In [1]: import numpy as np

In [2]: from numpy import linalg as LA

In [3]: np.set_printoptions(precision=2, suppress=True, linewidth=200)

In [4]: def rnd(a):
   ...:     return np.round(a, 2) + 0
   ...: 

In [5]: m1 = np.load("x.npy")

In [6]: print(m1)
[[ 1  1 -1 -1  1  1 -1 -1]
 [ 1 -1 -1  1 -1  1  1 -1]
 [ 1 -1  1 -1 -1  1 -1  1]
 [ 1  1  1  1 -1 -1 -1 -1]]

In [7]: rng = np.random.default_rng(76)

In [8]: M2 = m1 + rng.integers(-2, 3, (4, 1)) @ rng.integers(-2, 3, (1, 8))

In [9]: print(M2)
[[ 1  1 -1 -1  1  1 -1 -1]
 [ 1  1  3  3  3 -3 -3 -3]
 [ 1 -1  1 -1 -1  1 -1  1]
 [ 1  3  5  3  3 -5 -5 -3]]

In [10]: print(M2 - m1)
[[ 0  0  0  0  0  0  0  0]
 [ 0  2  4  2  4 -4 -4 -2]
 [ 0  0  0  0  0  0  0  0]
 [ 0  2  4  2  4 -4 -4 -2]]

In [11]: def softmax(z):
    ...:     e = np.exp(z - z.max(axis=-1, keepdims=True))
    ...:     return e / e.sum(axis=-1, keepdims=True)
    ...: 

In [12]: print(rnd(softmax(M2[2] + 5)))
[0.22 0.03 0.22 0.03 0.03 0.22 0.03 0.22]

In [13]: att = M2 @ M2.T / np.sqrt(8)

In [14]: print(rnd(softmax(att + np.triu(np.full(att.shape, -np.inf), 1))))
[[1.   0.   0.   0.  ]
 [0.   1.   0.   0.  ]
 [0.06 0.01 0.94 0.  ]
 [0.   0.   0.   1.  ]]

In [15]: print(softmax(att).round(6).argmax(axis=1))
[0 3 2 3]

In [16]: print(rnd(softmax(att)[2] @ M2))
[ 1.   -0.85  0.93 -0.95 -0.84  0.93 -1.04  0.84]

In [17]: blk = np.stack([m1, -1 * m1, m1[::-1]])

In [18]: print(rnd(LA.norm(blk, axis=(1, 2))))
[5.66 5.66 5.66]

In [19]: print(np.einsum("bij,cij->bc", blk, blk))
[[ 32 -32   0]
 [-32  32   0]
 [  0   0  32]]

In [20]: print(LA.matrix_rank(blk))
[4 4 4]

In [21]: arr = np.load("test14.npy")

In [22]: print(arr)
[[-2 -4 -1  1]
 [-4  2  3 -3]
 [-1  3  0  3]
 [ 1 -3  3 -4]]

In [23]: # symmetric

In [24]: evals, evecs = LA.eigh(arr)

In [25]: print(rnd(LA.svd(arr, compute_uv=False)))
[7.42 6.29 4.19 1.33]

In [26]: print(rnd(evecs @ np.diag(evals) @ evecs.T))
[[-2. -4. -1.  1.]
 [-4.  2.  3. -3.]
 [-1.  3.  0.  3.]
 [ 1. -3.  3. -4.]]

In [27]: print(rnd(evals))
[-7.42 -4.19  1.33  6.29]

In [28]: print(rnd(evals.sum()), np.trace(arr))
-4.0 -4

In [29]: print(np.abs(evecs[:, -1]).round(6).argmax())
1

In [30]: print(rnd(evecs.T @ arr @ evecs))
[[-7.42  0.    0.    0.  ]
 [ 0.   -4.19  0.    0.  ]
 [ 0.    0.    1.33  0.  ]
 [ 0.    0.    0.    6.29]]

In [31]: evals, evecs = LA.eig(arr)

In [32]: print(rnd(np.sort(LA.eigvals(arr @ arr))))
[ 1.77 17.57 39.54 55.13]

In [33]: print(rnd(np.sort(LA.eigvals(LA.inv(arr)))))
[-0.24 -0.13  0.16  0.75]

In [34]: A = (rng.random((3, 3)) < 0.3) + np.eye(3)

In [35]: A /= A.sum(axis=1, keepdims=True)

In [36]: print(rnd(A))
[[0.5  0.   0.5 ]
 [0.   0.67 0.33]
 [0.   0.5  0.5 ]]

In [37]: idx = rng.permutation(3)

In [38]: print(idx)
[0 1 2]

In [39]: M2 = A[idx][:, idx]

In [40]: print(rnd(np.diag(M2)))
[0.5  0.67 0.5 ]

In [41]: print(rnd(LA.det(M2)), rnd(LA.det(A[idx])))
0.08 0.08

In [42]: print(rnd(np.trace(M2)))
1.67

In [43]: J = np.load("m.npy")

In [44]: print(J)
[[1 0]
 [2 1]]

In [45]: P = np.triu(np.array([[0, -8], [-6, 2]]), 1) + np.eye(2)

In [46]: M2 = P @ J @ LA.inv(P)

In [47]: print(M2)
[[ -15. -128.]
 [   2.   17.]]

In [48]: print([round(float(x), 2) for x in LA.svd(M2, compute_uv=False)[:3]])
[130.01, 0.01]

In [49]: print(rnd(LA.norm(M2, 2) / LA.norm(M2)))
1.0

In [50]: print(np.argsort(-LA.norm(M2, axis=0).round(6), kind="stable")[:3])
[1 0]

In [51]: idx = rng.permutation(2)

In [52]: print(idx)
[0 1]

In [53]: M2 = J[idx][:, idx]

In [54]: print(rnd(np.sort(np.abs(LA.eigvals(M2)))))
[1. 1.]

In [55]: print(np.diag(M2))
[1 1]

In [56]: print([round(float(LA.det(arr[:i, :i])), 2) + 0 for i in range(1, 5)])
[-2.0, -20.0, 40.0, 260.0]

In [57]: w1 = np.array([[0, 5], [1, 1]])

In [58]: c = np.array([5, -2])

In [59]: act = np.maximum(J @ w1 + c, 0)

In [60]: print((act > 0).astype(int))
[[1 1]
 [1 1]]

In [61]: basis = np.array([[0, 4], [1, 5]])

In [62]: print((act @ basis).round(6).argmax(axis=1))
[1 1]

In [63]: print(w1 @ basis)
[[ 5 25]
 [ 1  9]]

In [64]: feats = np.load("a.npy")

In [65]: print(feats)
[[-2.95  2.   -1.   -3.  ]
 [ 2.    1.05 -3.   -3.  ]
 [ 3.   -3.   -0.95 -1.  ]
 [-3.    2.   -1.   -2.95]]

In [66]: print(LA.matrix_rank(feats, rtol=0.1))
3

In [67]: print(rnd(LA.norm(feats, 2) / LA.norm(feats)))
0.78

In [68]: f = np.array([1, 8, 4, 3])

In [69]: M2 = feats + np.outer(f, np.eye(4)[1])

In [70]: print(LA.matrix_rank(M2 - feats))
1

In [71]: x0 = np.array([-8, 4, -4, 8])

In [72]: a = np.maximum(feats @ x0, 0)

In [73]: print(np.flatnonzero(a > 1e-9))
[0 3]

In [74]: print(rnd(a))
[11.6  0.   0.  12.4]

In [75]: M = np.load("case8.npy")

In [76]: print(M)
[[ 0.02  0.12 -0.08 -0.16]
 [-0.2  -1.2   0.8   1.6 ]
 [-0.28 -1.68  1.12  2.24]]

In [77]: rank = LA.matrix_rank(M)

In [78]: print(rank)
1

In [79]: N = LA.svd(M)[2][rank:].T

In [80]: print([int(LA.matrix_rank(np.delete(M, i, axis=0))) for i in range(3)])
[1, 1, 1]

In [81]: print(rnd(N @ N.T))
[[ 0.99 -0.05  0.03  0.07]
 [-0.05  0.69  0.21  0.41]
 [ 0.03  0.21  0.86 -0.27]
 [ 0.07  0.41 -0.27  0.45]]

In [82]: print([int(LA.matrix_rank(M[:, :j + 1])) for j in range(4)])
[1, 1, 1, 1]

In [83]: print(N.shape)
(4, 3)

In [84]: print([int(LA.matrix_rank(M[:i])) for i in range(1, len(M) + 1)])
[1, 1, 1]
